% ipython --no-banner

In [1]: import numpy as np

In [2]: from numpy import linalg as LA

In [3]: np.set_printoptions(precision=1, suppress=True, linewidth=120, legacy="1.25")

In [4]: def tidy(a):
   ...:     return np.round(a, 1) + 0
   ...: 

In [5]: data = np.load("a.npy")

In [6]: data
Out[6]: 
array([[-2,  0,  0,  0],
       [ 2,  0,  0,  0],
       [ 0, -1,  0,  0]])

In [7]: U, sv, Vt = LA.svd(data)

In [8]: V = Vt[:(sv > 1e-8).sum()]

In [9]: rng = np.random.default_rng(3810)

In [10]: x = data[2] + -3 * data[1] + rng.integers(2) * np.eye(4)[0]

In [11]: x
Out[11]: array([-6., -1.,  0.,  0.])

In [12]: V.T @ V
Out[12]: 
array([[1., 0., 0., 0.],
       [0., 1., 0., 0.],
       [0., 0., 0., 0.],
       [0., 0., 0., 0.]])

In [13]: np.allclose(V.T @ V @ x, x)
Out[13]: True

In [14]: np.diag(V.T @ V)
Out[14]: array([1., 1., 0., 0.])

In [15]: np.unique(data.round(6), axis=0).shape
Out[15]: (3, 4)

In [16]: tidy(data @ LA.pinv(data) @ data)
Out[16]: 
array([[-2.,  0.,  0.,  0.],
       [ 2.,  0.,  0.,  0.],
       [ 0., -1.,  0.,  0.]])

In [17]: LA.lstsq(data[:-1].T, data[-1])[2]
Out[17]: 1

In [18]: r0 = np.array([4, 0, 0])

In [19]: np.correlate(data[2], data[1], "full")
Out[19]: array([ 0,  0,  0,  0, -2,  0,  0])

In [20]: np.array([np.convolve(row, r0, "same") for row in data])
Out[20]: 
array([[ 0,  0,  0,  0],
       [ 0,  0,  0,  0],
       [-4,  0,  0,  0]])

In [21]: np.cross(data[2, :3], data[1, :3])
Out[21]: array([0, 0, 2])

In [22]: x = np.array([-5, -5, 0, 0])

In [23]: data @ x
Out[23]: array([ 10, -10,   5])

In [24]: LA.norm(data @ x) <= LA.norm(data, 2) * LA.norm(x) + 1e-9
Out[24]: True

In [25]: data @ np.eye(4)[2]
Out[25]: array([0., 0., 0.])

In [26]: data @ np.ones(4)
Out[26]: array([-2.,  2., -1.])

In [27]: x @ data
ValueError: matmul: Input operand 1 has a mismatch in its core dimension 0, with gufunc signature (n?,k),(k,m?)->(n?,m?) (size 3 is different from 4)


In [28]: E = np.load("mat.npy")

In [29]: E
Out[29]: 
array([[ 3, -6,  8,  8],
       [-3,  4, -3, -1],
       [-6,  9,  1,  2],
       [-9, -7,  2,  1]])

In [30]: r0 = np.array([2, 1, 0, 2])

In [31]: M2 = E + np.outer(r0, np.eye(4)[1])

In [32]: LA.matrix_rank(LA.inv(M2) - LA.inv(E), tol=1e-8)
Out[32]: 1

In [33]: LA.matrix_rank(M2 - E)
Out[33]: 1

In [34]: M2 = E / LA.norm(E, axis=1, keepdims=True)

In [35]: G = M2 @ M2.T

In [36]: tidy(LA.norm(M2, axis=1))
Out[36]: array([1., 1., 1., 1.])

In [37]: tidy(np.degrees(np.arccos(np.clip(G[2, 0], -1, 1))))
Out[37]: 109.3

In [38]: tidy(G[2])
Out[38]: array([-0.3,  0.7,  1. ,  0. ])

In [39]: U, sv, Vt = LA.svd(E, full_matrices=False)

In [40]: tidy(Vt @ Vt.T)
Out[40]: 
array([[1., 0., 0., 0.],
       [0., 1., 0., 0.],
       [0., 0., 1., 0.],
       [0., 0., 0., 1.]])

In [41]: np.abs(U[:, 0]).round(6).argmax()
Out[41]: 0

In [42]: tidy(np.sqrt((sv ** 2).sum())), tidy(LA.norm(E))
Out[42]: (21.6, 21.6)

In [43]: tidy(np.abs(Vt[0]))
Out[43]: array([0.2, 0.8, 0.5, 0.4])

In [44]: (sv > 1e-8).sum()
Out[44]: 4

In [45]: hat = np.triu(np.array([[0, 2, -3, 2], [2, -2, 2, -2], [3, -1, -2, -1], [3, -2, 1, -1]]), 1) + np.eye(4)

In [46]: M2 = hat @ E @ LA.inv(hat)

In [47]: np.trace(M2), np.trace(E)
Out[47]: (9.0, 9)

In [48]: M2
Out[48]: 
array([[ -3., -33.,  60.,   2.],
       [  3.,  30., -56.,  -1.],
       [  3.,  10., -12.,   3.],
       [ -9.,  11., -47.,  -6.]])

In [49]: x = np.array([1, 2, 0, 1])

In [50]: E @ np.eye(4)[0]
Out[50]: array([ 3., -3., -6., -9.])

In [51]: LA.norm(E @ x) <= LA.norm(E, 2) * LA.norm(x) + 1e-9
Out[51]: True

In [52]: np.sign((E @ x).round(6))
Out[52]: array([-1,  1,  1, -1])

In [53]: (E @ x).argmax()
Out[53]: 2

In [54]: X = np.loadtxt("sample12.csv", delimiter=",")

In [55]: tidy(X)
Out[55]: 
array([[ 0. ,  0. ,  0.2],
       [-0.6, -2.5,  2. ],
       [ 0.3,  2.5, -1.9],
       [-0.4, -2.2,  2. ],
       [ 0.3,  2.4, -2.1],
       [-0.3, -1.7,  1.5],
       [ 0.1,  0.6, -0.4],
       [-0.1, -1.1,  1.1],
       [-0.1, -0.3,  0.4],
       [-0.5, -2.3,  1.8]])

In [56]: tidy(LA.norm(X, 2))
Out[56]: 7.6

In [57]: tidy(X[1] @ X[2])
Out[57]: -10.4

In [58]: tidy(LA.norm(X, axis=1))
Out[58]: array([0.2, 3.3, 3.2, 3. , 3.2, 2.3, 0.7, 1.6, 0.5, 3. ])

In [59]: LA.norm(X, axis=1).argmax()
Out[59]: 1

In [60]: M2 = np.c_[X[:, :1] @ np.array([[0]]), np.array([0, 0, 5, 2, 3, 5, 2, 1, 5, 0])]

In [61]: M2
Out[61]: 
array([[0., 0.],
       [0., 0.],
       [0., 5.],
       [0., 2.],
       [0., 3.],
       [0., 5.],
       [0., 2.],
       [0., 1.],
       [0., 5.],
       [0., 0.]])

In [62]: LA.matrix_rank(np.c_[X, M2])
Out[62]: 4

In [63]: LA.matrix_rank(M2)
Out[63]: 1

In [64]: A = np.load("layer13.npy")

In [65]: A
Out[65]: 
array([[0, 1, 0, 0],
       [1, 0, 1, 0],
       [0, 1, 0, 0],
       [0, 0, 0, 0]])

In [66]: LA.cond(A) > 100
Out[66]: True

In [67]: np.argsort(-LA.norm(A, axis=0).round(6), kind="stable")[:3]
Out[67]: array([1, 0, 2])

In [68]: [round(float(x), 1) for x in LA.svd(A, compute_uv=False)[:3]]
Out[68]: [1.4, 1.4, 0.0]

In [69]: hat = np.triu(np.array([[-4, 3, -1, 5], [-4, -2, -5, -1], [3, -4, 3, -3], [5, 4, 5, 3]]), 1) + np.eye(4)

In [70]: M2 = hat @ A @ LA.inv(hat)

In [71]: LA.matrix_rank(M2)
Out[71]: 2

In [72]: tidy(LA.det(M2))
Out[72]: 0.0

In [73]: tidy(np.poly(M2))
Out[73]: array([ 1.,  0., -2.,  0.,  0.])

In [74]: ev, V = LA.eigh(A)

In [75]: x = np.array([3, 0, 2, 3])

In [76]: x @ A @ x / (x @ x), tidy(ev[0]), tidy(ev[-1])
Out[76]: (0.0, -1.4, 1.4)

In [77]: np.abs(A).sum(axis=1).max(), tidy(np.abs(ev).max())
Out[77]: (2, 1.4)

In [78]: (np.sign(V[:, -1].round(6)) == np.sign(V[0, -1].round(6))).astype(int)
Out[78]: array([1, 1, 1, 0])

In [79]: tidy(V * np.maximum(ev, 0) @ V.T)
Out[79]: 
array([[0.4, 0.5, 0.4, 0. ],
       [0.5, 0.7, 0.5, 0. ],
       [0.4, 0.5, 0.4, 0. ],
       [0. , 0. , 0. , 0. ]])

In [80]: x @ A @ x
Out[80]: 0

In [81]: tidy(LA.eigvalsh(A[1:, 1:]))
Out[81]: array([-1.,  0.,  1.])

In [82]: ev, V = LA.eigh(A)

In [83]: tidy(LA.eigvalsh(A + 3 * np.eye(4)))
Out[83]: array([1.6, 3. , 3. , 4.4])

In [84]: tidy(ev)
Out[84]: array([-1.4,  0. ,  0. ,  1.4])

In [85]: (ev > 1e-8).sum(), (ev < -1e-8).sum()
Out[85]: (1, 1)

In [86]: tidy(V.T @ V)
Out[86]: 
array([[1., 0., 0., 0.],
       [0., 1., 0., 0.],
       [0., 0., 1., 0.],
       [0., 0., 0., 1.]])

In [87]: tidy(LA.svd(A, compute_uv=False))
Out[87]: array([1.4, 1.4, 0. , 0. ])

In [88]: tidy(V @ np.diag(ev) @ V.T)
Out[88]: 
array([[0., 1., 0., 0.],
       [1., 0., 1., 0.],
       [0., 1., 0., 0.],
       [0., 0., 0., 0.]])

In [89]: tidy(LA.eigvalsh(A @ A))
Out[89]: array([0., 0., 2., 2.])

In [90]: tidy(np.abs(V[:, -1]))
Out[90]: array([0.5, 0.7, 0.5, 0. ])

In [91]: J = np.load("case10.npy")

In [92]: J
Out[92]: 
array([[8., 1.],
       [0., 0.]])

In [93]: tidy(LA.norm(J[0] - J[1]))
Out[93]: 8.1

In [94]: LA.norm(J, axis=1).argmax()
Out[94]: 0

In [95]: tidy(LA.norm(J[0], 1)), tidy(LA.norm(J[0], np.inf))
Out[95]: (9.0, 8.0)

In [96]: tidy(LA.norm(J, axis=1))
Out[96]: array([8.1, 0. ])

In [97]: U, sv, Vt = LA.svd(J)

In [98]: V = Vt[:(sv > 1e-8).sum()]

In [99]: x = J[1] + -1 * J[0] + rng.integers(2) * np.eye(2)[1]

In [100]: x
Out[100]: array([-8.,  0.])

In [101]: LA.matrix_rank(np.vstack([J, x]))
Out[101]: 2

In [102]: tidy(V.T @ V)
Out[102]: 
array([[1. , 0.1],
       [0.1, 0. ]])

In [103]: tidy(np.diag(V.T @ V))
Out[103]: array([1., 0.])

In [104]: M = np.array([[1, -2, 4, -8], [1, -1, 1, -1], [1, 0, 0, 0]])

In [105]: x = np.array([2, 5, 3, 5])

In [106]: a = np.maximum(M @ x, 0)

In [107]: np.maximum(M @ (3 * x), 0)
Out[107]: array([0, 0, 6])

In [108]: a
Out[108]: array([0, 0, 2])

In [109]: tidy(np.tanh(M @ x))
Out[109]: array([-1., -1.,  1.])

In [110]: M.T @ a
Out[110]: array([2, 0, 0, 0])

In [111]: W = np.array([[-1, 1, 1, -1], [-2, 2, 1, -3], [1, -2, 1, 3], [-3, -2, -3, 0]])

In [112]: b = np.array([2, -1, 0, 0])

In [113]: hid = np.maximum(M @ W + b, 0)

In [114]: tidy((hid > 0).mean(axis=0))
Out[114]: array([1. , 0.3, 1. , 0.7])

In [115]: basis = np.array([[5, 3, 4], [3, 3, 1], [5, 3, 1], [4, 1, 0]])

In [116]: hid @ basis
Out[116]: 
array([[380, 209, 163],
       [ 75,  38,  32],
       [ 10,   6,   5]])

In [117]: (hid @ basis).round(6).argmax(axis=1)
Out[117]: array([0, 0, 0])

In [118]: x = np.array([2, 1, 2, 0])

In [119]: (M * x).sum(axis=1)
Out[119]: array([8, 3, 2])

In [120]: M @ np.ones(4)
Out[120]: array([-5.,  0.,  1.])

In [121]: M @ (2 * x)
Out[121]: array([16,  6,  4])

In [122]: np.sign((M @ x).round(6))
Out[122]: array([1, 1, 1])

In [123]: np.einsum("ij,j->i", M, x)
Out[123]: array([8, 3, 2])

In [124]: M @ x
Out[124]: array([8, 3, 2])

In [125]: M * x
Out[125]: 
array([[ 2, -2,  8,  0],
       [ 2, -1,  2,  0],
       [ 2,  0,  0,  0]])

In [126]: W0 = np.array([[5, 9, 1, 0], [9, 5, 9, 1], [1, 9, 5, 9], [0, 1, 9, 5]])

In [127]: ev, V = LA.eigh(W0)

In [128]: x = np.array([-4, 5, 4, 1])

In [129]: tidy(V * np.maximum(ev, 0) @ V.T)
Out[129]: 
array([[ 6.6,  6.8,  2.6, -0.6],
       [ 6.8,  8.4,  6. ,  2.6],
       [ 2.6,  6. ,  8.4,  6.8],
       [-0.6,  2.6,  6.8,  6.6]])

In [130]: tidy(LA.eigvalsh(W0[1:, 1:]))
Out[130]: array([-7.2,  4. , 18.2])

In [131]: tidy(V * np.abs(ev) @ V.T)
Out[131]: 
array([[ 8.2,  4.5,  4.1, -1.2],
       [ 4.5, 11.9,  3. ,  4.1],
       [ 4.1,  3. , 11.9,  4.5],
       [-1.2,  4.1,  4.5,  8.2]])
